In [1]: import numpy as np

In [2]: import numpy.linalg as la

In [3]: np.set_printoptions(suppress=True, linewidth=120)

In [4]: def tidy(a):
   ...:     return np.round(a, 3) + 0
   ...: 

In [5]: M = np.load("block5.npy")

In [6]: print(tidy(M))
[[-0.077 -0.627  1.667 -0.749  0.163  0.197  0.443]
 [ 0.307 -0.328  0.478  0.188 -1.383 -0.39  -1.212]
 [ 0.    -0.366 -0.429 -1.118  0.479 -1.448 -0.325]
 [ 1.536  0.556 -0.184 -0.939 -0.08   0.633 -0.092]
 [-0.538  1.741  0.602 -0.259 -0.178 -0.465 -0.058]
 [ 1.075  0.087  0.404  0.944  0.05  -1.041  0.833]
 [-0.307 -0.13  -0.5   -0.56  -1.338 -0.106  1.234]]

In [7]: f = np.array([2, 0, 1, 3, 3, 1, 0])

In [8]: B = M + np.outer(f, np.eye(7)[4])

In [9]: print(tidy(B))
[[-0.077 -0.627  1.667 -0.749  2.163  0.197  0.443]
 [ 0.307 -0.328  0.478  0.188 -1.383 -0.39  -1.212]
 [ 0.    -0.366 -0.429 -1.118  1.479 -1.448 -0.325]
 [ 1.536  0.556 -0.184 -0.939  2.92   0.633 -0.092]
 [-0.538  1.741  0.602 -0.259  2.822 -0.465 -0.058]
 [ 1.075  0.087  0.404  0.944  1.05  -1.041  0.833]
 [-0.307 -0.13  -0.5   -0.56  -1.338 -0.106  1.234]]

In [10]: print(tidy(la.det(B) / la.det(M)), tidy(1 + la.solve(M, f)[4]))
1.02 1.02

In [11]: print(la.matrix_rank(la.inv(B) - la.inv(M), tol=1e-8))
1

In [12]: X = np.loadtxt("m.csv", delimiter=",")

In [13]: print(tidy(X))
[[-1.159  0.148 -1.49   0.379  3.503]
 [ 3.043 -1.396  1.131 -0.898  1.645]
 [ 0.869 -1.816 -1.302  3.157 -0.532]
 [ 0.725 -0.687 -3.173 -2.048 -0.859]
 [ 2.029  3.203 -0.857  0.942  0.069]]

In [14]: t = np.radians(45)

In [15]: Rm = np.eye(5)

In [16]: Rm[4, 4] = Rm[2, 2] = np.cos(t)

In [17]: Rm[4, 2], Rm[2, 4] = -np.sin(t), np.sin(t)

In [18]: print(tidy(Rm))
[[ 1.     0.     0.     0.     0.   ]
 [ 0.     1.     0.     0.     0.   ]
 [ 0.     0.     0.707  0.     0.707]
 [ 0.     0.     0.     1.     0.   ]
 [ 0.     0.    -0.707  0.     0.707]]

In [19]: B = X @ Rm.T

In [20]: print(tidy(B))
[[-1.159  0.148  1.423  0.379  3.531]
 [ 3.043 -1.396  1.963 -0.898  0.363]
 [ 0.869 -1.816 -1.297  3.157  0.545]
 [ 0.725 -0.687 -2.851 -2.048  1.636]
 [ 2.029  3.203 -0.557  0.942  0.655]]

In [21]: print(tidy(np.abs(B - X).max(axis=0)))
[0.    0.    2.913 0.    2.495]

In [22]: print(tidy(la.det(Rm)), tidy(np.trace(Rm)))
1.0 4.414

In [23]: B = X / np.sqrt((X ** 2).mean(axis=1, keepdims=True))

In [24]: print(la.matrix_rank(X - X.mean(axis=1, keepdims=True)))
4

In [25]: print(la.matrix_rank(B) == la.matrix_rank(X))
True

In [26]: print(tidy(la.norm(B, axis=1)))
[2.236 2.236 2.236 2.236 2.236]

In [27]: print(tidy(B[4]))
[ 1.134  1.79  -0.479  0.527  0.039]

In [28]: q = X.astype(float).copy()

In [29]: for j in range(5):
    ...:     q[:, j] -= q[:, :j] @ (q[:, :j].T @ q[:, j])
    ...:     q[:, j] /= la.norm(q[:, j])
    ...: 

In [30]: print(tidy(q.T @ q))
[[1. 0. 0. 0. 0.]
 [0. 1. 0. 0. 0.]
 [0. 0. 1. 0. 0.]
 [0. 0. 0. 1. 0.]
 [0. 0. 0. 0. 1.]]

In [31]: blk = np.stack([X, -1 * X, X[::-1]])

In [32]: print((blk @ X.T).shape)
(3, 5, 5)

In [33]: print(la.matrix_rank(blk))
[5 5 5]

In [34]: print(tidy(la.det(blk)))
[ 1024. -1024.  1024.]

In [35]: f = np.array([1, 2])

In [36]: print(tidy(np.polyval(f, X[1])))
[5.043 0.604 3.131 1.102 3.645]

In [37]: print(tidy(np.cross(X[1, :3], X[0, :3])))
[ 1.913  3.224 -1.168]

In [38]: print(tidy(np.convolve(X[1], f)))
[ 3.043  4.69  -1.662  1.365 -0.151  3.289]

In [39]: f = np.array([5, 3, 2, 2, -3, -4, 1, 4, 4])

In [40]: K = np.array([np.roll(f, i) for i in range(9)])

In [41]: print(K)
[[ 5  3  2  2 -3 -4  1  4  4]
 [ 4  5  3  2  2 -3 -4  1  4]
 [ 4  4  5  3  2  2 -3 -4  1]
 [ 1  4  4  5  3  2  2 -3 -4]
 [-4  1  4  4  5  3  2  2 -3]
 [-3 -4  1  4  4  5  3  2  2]
 [ 2 -3 -4  1  4  4  5  3  2]
 [ 2  2 -3 -4  1  4  4  5  3]
 [ 3  2  2 -3 -4  1  4  4  5]]

In [42]: print(tidy(np.fft.fft(K[0])))
[14.   +0.j    16.482+1.404j -6.285+3.178j  5.   -1.732j  0.303-0.825j  0.303+0.825j  5.   +1.732j -6.285-3.178j
 16.482-1.404j]

In [43]: print(K @ np.ones(9))
[14. 14. 14. 14. 14. 14. 14. 14. 14.]

In [44]: print(K @ (-1.0) ** np.arange(9))
[ 4.  4.  4. -2. -6.  0.  4.  0.  6.]

In [45]: blk = np.stack([K, -1 * K, K[::-1]])

In [46]: print(blk.shape)
(3, 9, 9)

In [47]: print(la.matrix_rank(blk.reshape(3, -1)))
2

In [48]: print(np.einsum("bij,cij->bc", blk, blk))
[[ 900 -900  196]
 [-900  900 -196]
 [ 196 -196  900]]

In [49]: print(tidy(la.norm(blk, axis=(1, 2))))
[30. 30. 30.]

In [50]: print(blk.sum(axis=0))
[[ 3  2  2 -3 -4  1  4  4  5]
 [ 2  2 -3 -4  1  4  4  5  3]
 [ 2 -3 -4  1  4  4  5  3  2]
 [-3 -4  1  4  4  5  3  2  2]
 [-4  1  4  4  5  3  2  2 -3]
 [ 1  4  4  5  3  2  2 -3 -4]
 [ 4  4  5  3  2  2 -3 -4  1]
 [ 4  5  3  2  2 -3 -4  1  4]
 [ 5  3  2  2 -3 -4  1  4  4]]
